In [1]: import numpy as np

In [2]: np.set_printoptions(precision=2, suppress=True, linewidth=200, legacy="1.25")

In [3]: X = np.loadtxt("run12.csv", delimiter=",")

In [4]: X
Out[4]: 
array([[17., 22., 22.,  9., 19.],
       [13., 27.,  8.,  5.,  9.],
       [16., 27., 14., 14., 10.],
       [15., 24., 20., 16., 12.],
       [13., 27.,  8.,  5.,  9.],
       [10., 18., 10.,  3.,  7.],
       [ 8., 21., 10., 10.,  2.],
       [20., 32., 16., 14., 16.],
       [ 5., 17., 12.,  3.,  5.],
       [ 8., 16., 12.,  4.,  6.],
       [ 0., 11.,  6.,  0.,  0.],
       [20., 31., 14., 14., 14.],
       [12., 21., 14.,  4., 12.]])

In [5]: cen = X - X.mean(axis=0)

In [6]: U, s, vt = np.linalg.svd(cen, full_matrices=False)

In [7]: np.round(s ** 2 / (s ** 2).sum(), 2) + 0
Out[7]: array([0.78, 0.14, 0.08, 0.01, 0.  ])

In [8]: np.round(cen.mean(axis=0), 2) + 0
Out[8]: array([0., 0., 0., 0., 0.])

In [9]: np.linalg.matrix_rank(cen)
Out[9]: 5

In [10]: (np.sign(U[:, 0]) == np.sign(U[0, 0])).astype(int)
Out[10]: array([1, 0, 1, 1, 0, 0, 0, 1, 0, 0, 0, 1, 0])

In [11]: np.round((s ** 2).sum() ** 2 / (s ** 4).sum(), 2)
Out[11]: 1.58

In [12]: x0 = np.array([-2, -5, -4, -3, 4])

In [13]: rhs = X @ x0

In [14]: rhs
Out[14]: array([-183., -172., -225., -230., -172., -131., -183., -242., -132., -132.,  -79., -237., -149.])

In [15]: np.round(np.linalg.pinv(X) @ X, 2) + 0
Out[15]: 
array([[1., 0., 0., 0., 0.],
       [0., 1., 0., 0., 0.],
       [0., 0., 1., 0., 0.],
       [0., 0., 0., 1., 0.],
       [0., 0., 0., 0., 1.]])

In [16]: try:
    ...:     np.linalg.solve(X, rhs)
    ...: except np.linalg.LinAlgError as e:
    ...:     print("failed:", e)
    ...: 
failed: Last 2 dimensions of the array must be square

In [17]: rng = np.random.default_rng(93)

In [18]: rhs = rhs + 0.3 * rng.normal(size=13)

In [19]: rhs
Out[19]: array([-182.67, -172.24, -224.65, -229.81, -171.83, -131.22, -183.35, -241.75, -131.94, -131.69,  -78.48, -236.79, -149.29])

In [20]: coef, *_ = np.linalg.lstsq(X, rhs)

In [21]: np.round(np.linalg.norm(rhs - X @ coef), 2)
Out[21]: 0.89

In [22]: coef
Out[22]: array([-2.1 , -4.98, -4.01, -2.95,  4.08])

In [23]: np.round(X.T @ (rhs - X @ coef), 2) + 0
Out[23]: array([0., 0., 0., 0., 0.])

In [24]: cen = X - X.mean(axis=0)

In [25]: V = np.linalg.svd(cen)[2][:1]

In [26]: out = cen - cen @ V.T @ V

In [27]: np.diag(V.T @ V)
Out[27]: array([0.28, 0.25, 0.09, 0.18, 0.2 ])

In [28]: np.cov(cen @ V.T, rowvar=False)
Out[28]: array(117.93)

In [29]: out.std(axis=0)
Out[29]: array([0.99, 2.72, 3.14, 2.67, 2.33])

In [30]: np.linalg.norm(out, axis=1).round(6).argmax()
Out[30]: 0

In [31]: D = np.linalg.norm(X[:, None] - X[None], axis=-1)

In [32]: D[6].round(6).argsort(kind="stable")[:4]
Out[32]: array([6, 9, 5, 8])

In [33]: D[6]
Out[33]: array([22.72, 11.79, 14.  , 17.15, 11.79,  9.33,  0.  , 22.65,  9.33,  9.  , 16.85, 20.49, 12.96])

In [34]: np.flatnonzero(D[6] < D.mean() / 2)
Out[34]: array([6])

In [35]: m1 = np.loadtxt("mat.csv", delimiter=",")

In [36]: m1
Out[36]: 
array([[ 0., -2.,  1.,  2., -1.,  5.],
       [ 2.,  0., -6., -4., -1., -1.],
       [-1.,  6.,  0., -6.,  2., -3.],
       [-2.,  4.,  6.,  0.,  2.,  3.],
       [ 1.,  1., -2., -2.,  0.,  1.],
       [-5.,  1.,  3., -3., -1.,  0.]])

In [37]: x0 = np.array([-9, 1, 8, 0, 3, 5])

In [38]: np.round(np.linalg.det(m1), 2)
Out[38]: 9.0

In [39]: O = np.linalg.solve(np.eye(6) - m1, np.eye(6) + m1)

In [40]: np.round(np.linalg.det(O), 2)
Out[40]: 1.0

In [41]: K = np.load("data.npy")

In [42]: K
Out[42]: 
array([[-1, -2,  0, -1,  3,  1,  2],
       [ 0, -1,  2,  0,  0,  1,  2],
       [ 1,  2, -2, -1, -3, -2,  2],
       [-2,  2, -2,  1,  6,  1,  1],
       [ 1, -1,  0,  1, -3, -1,  2],
       [-2,  0, -2, -1,  6,  0,  0],
       [ 1, -2, -1, -1, -3,  0, -2]])

In [43]: theta = np.radians(120)

In [44]: r_ = np.eye(7)

In [45]: r_[2, 2] = r_[6, 6] = np.cos(theta)

In [46]: r_[2, 6], r_[6, 2] = -np.sin(theta), np.sin(theta)

In [47]: r_
Out[47]: 
array([[ 1.  ,  0.  ,  0.  ,  0.  ,  0.  ,  0.  ,  0.  ],
       [ 0.  ,  1.  ,  0.  ,  0.  ,  0.  ,  0.  ,  0.  ],
       [ 0.  ,  0.  , -0.5 ,  0.  ,  0.  ,  0.  , -0.87],
       [ 0.  ,  0.  ,  0.  ,  1.  ,  0.  ,  0.  ,  0.  ],
       [ 0.  ,  0.  ,  0.  ,  0.  ,  1.  ,  0.  ,  0.  ],
       [ 0.  ,  0.  ,  0.  ,  0.  ,  0.  ,  1.  ,  0.  ],
       [ 0.  ,  0.  ,  0.87,  0.  ,  0.  ,  0.  , -0.5 ]])

In [48]: out = K @ r_.T

In [49]: np.round(np.linalg.svd(K, compute_uv=False), 2) + 0, np.round(np.linalg.svd(out, compute_uv=False), 2) + 0
Out[49]: 
(array([11.25,  5.13,  4.57,  3.48,  1.76,  1.08,  0.  ]),
 array([11.25,  5.13,  4.57,  3.48,  1.76,  1.08,  0.  ]))

In [50]: np.abs(out - K).max(axis=0)
Out[50]: array([0.  , 0.  , 4.73, 0.  , 0.  , 0.  , 4.73])

In [51]: round(np.linalg.det(r_), 2), np.trace(r_)
Out[51]: (1.0, 4.0)

In [52]: out
Out[52]: 
array([[-1.  , -2.  , -1.73, -1.  ,  3.  ,  1.  , -1.  ],
       [ 0.  , -1.  , -2.73,  0.  ,  0.  ,  1.  ,  0.73],
       [ 1.  ,  2.  , -0.73, -1.  , -3.  , -2.  , -2.73],
       [-2.  ,  2.  ,  0.13,  1.  ,  6.  ,  1.  , -2.23],
       [ 1.  , -1.  , -1.73,  1.  , -3.  , -1.  , -1.  ],
       [-2.  ,  0.  ,  1.  , -1.  ,  6.  ,  0.  , -1.73],
       [ 1.  , -2.  ,  2.23, -1.  , -3.  ,  0.  ,  0.13]])

In [53]: U, s, vt = np.linalg.svd(K, full_matrices=False)

In [54]: np.round(s / s[0], 2) + 0
Out[54]: array([1.  , 0.46, 0.41, 0.31, 0.16, 0.1 , 0.  ])

In [55]: (s > 1e-8).sum()
Out[55]: 6

In [56]: np.allclose(U * s @ vt, K)
Out[56]: True

In [57]: s.round(2) + 0
Out[57]: array([11.25,  5.13,  4.57,  3.48,  1.76,  1.08,  0.  ])

In [58]: np.round(U.T @ U, 2) + 0
Out[58]: 
array([[1., 0., 0., 0., 0., 0., 0.],
       [0., 1., 0., 0., 0., 0., 0.],
       [0., 0., 1., 0., 0., 0., 0.],
       [0., 0., 0., 1., 0., 0., 0.],
       [0., 0., 0., 0., 1., 0., 0.],
       [0., 0., 0., 0., 0., 1., 0.],
       [0., 0., 0., 0., 0., 0., 1.]])
